$ python -q
>>> import numpy as np
>>> import numpy.linalg as la
>>> np.set_printoptions(precision=3, suppress=True, linewidth=100)
>>> arr = np.load("w.npy")
>>> arr
array([[-0.538, -1.218, -0.853, -4.744],
       [ 1.428, -3.588,  2.437,  2.037],
       [ 2.061,  0.336,  2.647, -3.692],
       [-3.145, -1.301,  0.257, -3.654],
       [-2.643, -3.754,  1.222, -1.558],
       [ 4.327, -1.455, -1.415, -1.47 ],
       [-0.135,  4.495, -1.48 , -1.608],
       [-3.488, -3.493,  0.071,  0.79 ],
       [-2.086, -4.5  ,  0.571, -0.275],
       [ 0.696,  0.842,  4.628,  1.546],
       [-0.285, -3.351,  1.398, -3.425],
       [-2.27 , -1.116, -3.85 ,  1.944],
       [ 1.446, -1.749,  4.294, -1.187],
       [ 2.846,  2.989, -1.206,  2.552],
       [-3.201, -1.088,  2.969,  2.18 ],
       [-1.588, -3.426, -1.942,  2.64 ],
       [ 3.17 , -1.914,  0.788, -3.266],
       [ 2.88 , -1.44 , -1.168, -3.642],
       [-1.786,  3.964, -0.568,  2.402],
       [ 3.965,  0.903, -0.906,  2.765],
       [ 1.521, -0.439, -1.323, -4.555],
       [-1.899,  1.061, -3.38 ,  2.974],
       [-3.861,  1.025, -2.612,  1.491],
       [ 0.093,  2.173, -1.567, -4.221],
       [ 1.724,  1.635,  0.927, -4.3  ],
       [ 1.659, -1.704,  4.356, -0.61 ],
       [-0.13 ,  2.337, -4.058, -1.749],
       [-0.555, -4.952, -0.265, -0.323],
       [ 1.966, -0.739,  3.256, -3.161],
       [ 2.003, -0.341,  3.304, -3.155],
       [ 1.65 ,  0.996, -1.882, -4.212],
       [-1.557, -4.578,  1.246, -0.259],
       [ 1.449,  1.876, -2.81 , -3.389],
       [-3.72 , -2.33 , -0.019,  2.394],
       [-2.847, -0.905, -3.49 , -1.974],
       [-1.332, -0.71 ,  1.104,  4.637]])
>>> other = np.array([[1, 7], [6, 5], [0, 2], [8, 5]])
>>> la.matrix_rank(np.vstack([arr, other.T]))
np.int64(4)
>>> print(np.einsum("ij,ij->i", arr, arr))
[25.006 25.001 24.998 25.001 24.999 25.003 24.999 24.996 25.003 25.002 24.995 25.    24.997 25.001
 24.998 25.    25.    24.996 24.995 25.003 25.005 25.001 25.004 25.003 24.995 25.003 25.005 25.005
 25.005 24.999 24.997 25.002 25.    24.999 25.001 24.999]
>>> print(la.matrix_rank(arr @ other))
2
>>> z = arr[:, 3] > np.median(arr[:, 3])
>>> f = arr[z].mean(axis=0) - arr[~z].mean(axis=0)
>>> z.astype(int)
array([0, 1, 0, 0, 0, 0, 0, 1, 1, 1, 0, 1, 1, 1, 1, 1, 0, 0, 1, 1, 0, 1, 1, 0, 0, 1, 0, 1, 0, 0, 0,
       1, 0, 1, 0, 1])
>>> np.argsort(-np.abs(f).round(6), kind="stable")
array([3, 0, 1, 2])
>>> round((((arr - arr.mean(axis=0)) @ f > 0) == z).mean(), 3)
np.float64(0.972)
>>> f
array([-1.579, -1.08 ,  0.732,  4.748])
>>> ((arr - arr.mean(axis=0)) @ f > 0).astype(int)
array([0, 1, 0, 0, 1, 0, 0, 1, 1, 1, 0, 1, 1, 1, 1, 1, 0, 0, 1, 1, 0, 1, 1, 0, 0, 1, 0, 1, 0, 0, 0,
       1, 0, 1, 0, 1])
>>> other = np.c_[arr[:, :3] @ np.array([[1, -1, -2], [2, 2, -1], [-1, 0, -2]]), np.array([1, -5, -1, 2, 0, -1, -2, 2, -4, 5, -1, 4, -3, -2, -3, -4, -1, 3, 0, 1, 3, -2, -1, -2, 1, -4, 5, 5, 0, 4, 3, -5, 1, -4, -3, 2])]
>>> other
array([[ -2.121,  -1.898,   4.   ,   1.   ],
       [ -8.185,  -8.604,  -4.142,  -5.   ],
       [  0.086,  -1.389,  -9.752,  -1.   ],
       [ -6.004,   0.543,   7.077,   2.   ],
       [-11.373,  -4.865,   6.596,   0.   ],
       [  2.832,  -7.237,  -4.369,  -1.   ],
       [ 10.335,   9.125,  -1.265,  -2.   ],
       [-10.545,  -3.498,  10.327,   2.   ],
       [-11.657,  -6.914,   7.53 ,  -4.   ],
       [ -2.248,   0.988, -11.49 ,   5.   ],
       [ -8.385,  -6.417,   1.125,  -1.   ],
       [ -0.652,   0.038,  13.356,   4.   ],
       [ -6.346,  -4.944,  -9.731,  -3.   ],
       [ 10.03 ,   3.132,  -6.269,  -2.   ],
       [ -8.346,   1.025,   1.552,  -3.   ],
       [ -6.498,  -5.264,  10.486,  -4.   ],
       [ -1.446,  -6.998,  -6.002,  -1.   ],
       [  1.168,  -5.76 ,  -1.984,   3.   ],
       [  6.71 ,   9.714,   0.744,   0.   ],
       [  6.677,  -2.159,  -7.021,   1.   ],
       [  1.966,  -2.399,   0.043,   3.   ],
       [  3.603,   4.021,   9.497,  -2.   ],
       [  0.801,   5.911,  11.921,  -1.   ],
       [  6.006,   4.253,   0.775,  -2.   ],
       [  4.067,   1.546,  -6.937,   1.   ],
       [ -6.105,  -5.067, -10.326,  -4.   ],
       [  8.602,   4.804,   6.039,   5.   ],
       [-10.194,  -9.349,   6.592,   5.   ],
       [ -2.768,  -3.444,  -9.705,   0.   ],
       [ -1.983,  -2.685, -10.273,   4.   ],
       [  5.524,   0.342,  -0.532,   3.   ],
       [-11.959,  -7.599,   5.2  ,  -5.   ],
       [  8.011,   2.303,   0.846,   1.   ],
       [ -8.361,  -0.94 ,   9.808,  -4.   ],
       [ -1.167,   1.037,  13.579,  -3.   ],
       [ -3.856,  -0.088,   1.166,   2.   ]])
>>> la.matrix_rank(np.c_[arr, other])
np.int64(5)
>>> la.norm(la.qr(arr)[0].T @ other, axis=0) ** 2 / ((other ** 2).sum(axis=0) + 1e-12)
array([1.   , 1.   , 1.   , 0.113])
>>> mat = np.load("mat.npy")
>>> mat
array([[ 0,  0, -3, -3, -1],
       [ 0,  0, -3,  1, -2],
       [ 3,  3,  0,  2,  0],
       [ 3, -1, -2,  0,  2],
       [ 1,  2,  0, -2,  0]])
>>> x0 = np.array([-2, 8, -4, 9, -8])
>>> a = np.maximum(mat @ x0, 0)
>>> print(mat * (a > 1e-9)[:, None])
[[ 0  0  0  0  0]
 [ 0  0 -3  1 -2]
 [ 3  3  0  2  0]
 [ 0  0  0  0  0]
 [ 0  0  0  0  0]]
>>> np.maximum(mat @ (3 * x0), 0)
array([  0, 111, 108,   0,   0])
>>> Uu, sv, vt = la.svd(mat)
>>> np.argmax(sv[:-1] / (sv[1:] + 1e-6)) + 1
np.int64(4)
>>> sv.round(3) + 0
array([5.279, 5.279, 3.624, 3.624, 0.   ])
>>> other = Uu[:, :4] @ np.diag(sv[:4]) @ vt[:4]
>>> round(np.abs(mat - other).max(), 3)
np.float64(0.0)
>>> print(la.matrix_rank(other))
4
>>> print(other.round(3) + 0)
[[ 0.  0. -3. -3. -1.]
 [ 0.  0. -3.  1. -2.]
 [ 3.  3.  0.  2.  0.]
 [ 3. -1. -2.  0.  2.]
 [ 1.  2.  0. -2.  0.]]
>>> print(np.allclose(mat[:-1].T @ la.lstsq(mat[:-1].T, mat[-1])[0], mat[-1]))
True
>>> np.unique(mat.round(6), axis=0).shape
(5, 5)
>>> Uu, sv, vt = la.svd(mat)
>>> vecs = vt[:(sv > 1e-8).sum()]
>>> rng = np.random.default_rng(34042)
>>> x0 = mat[2] + -2 * mat[1] + rng.integers(2) * np.eye(5)[4]
>>> print(x0)
[3. 3. 6. 0. 5.]
>>> np.allclose(vecs.T @ vecs @ x0, x0)
False
>>> print(round(la.norm(x0 - vecs.T @ vecs @ x0), 3))
0.627
>>> la.matrix_rank(np.vstack([mat, x0]))
np.int64(5)
>>> data = np.loadtxt("case15.csv", delimiter=",")
>>> print(data)
[[ 0.4    0.67   3.198  2.388  0.017]
 [ 0.67   2.584 -4.316  2.139 -0.767]
 [ 3.198 -4.316 -2.852 -0.857  1.623]
 [ 2.388  2.139 -0.857 -2.512  0.602]
 [ 0.017 -0.767  1.623  0.602  1.381]]
>>> ev, vecs = la.eigh(data)
>>> print(np.unique(ev.round(6) + 0, return_counts=True)[1])
[1 1 1 1 1]
>>> np.round(vecs.T @ data @ vecs, 3) + 0
array([[-7.,  0.,  0.,  0.,  0.],
       [ 0., -4.,  0.,  0.,  0.],
       [ 0.,  0.,  1.,  0.,  0.],
       [ 0.,  0.,  0.,  3.,  0.],
       [ 0.,  0.,  0.,  0.,  6.]])
>>> print(np.abs(vecs[:, -1]))
[0.103 0.792 0.494 0.2   0.279]
>>> (ev > 1e-8).sum(), (ev < -1e-8).sum()
(np.int64(3), np.int64(2))
>>> la.svd(data, compute_uv=False)
array([7., 6., 4., 3., 1.])
>>> ev
array([-7., -4.,  1.,  3.,  6.])
>>> round(ev.sum(), 3), np.round(np.trace(data), 3)
(np.float64(-0.999), np.float64(-0.999))
>>> np.abs(vecs[:, -1]).round(6).argmax()
np.int64(1)
>>> vecs @ np.diag(ev) @ vecs.T
array([[ 0.4  ,  0.67 ,  3.198,  2.388,  0.017],
       [ 0.67 ,  2.584, -4.316,  2.139, -0.767],
       [ 3.198, -4.316, -2.852, -0.857,  1.623],
       [ 2.388,  2.139, -0.857, -2.512,  0.602],
       [ 0.017, -0.767,  1.623,  0.602,  1.381]])
>>> print(np.round(la.eigvalsh(data + 4 * np.eye(5)), 3) + 0)
[-3.  0.  5.  7. 10.]
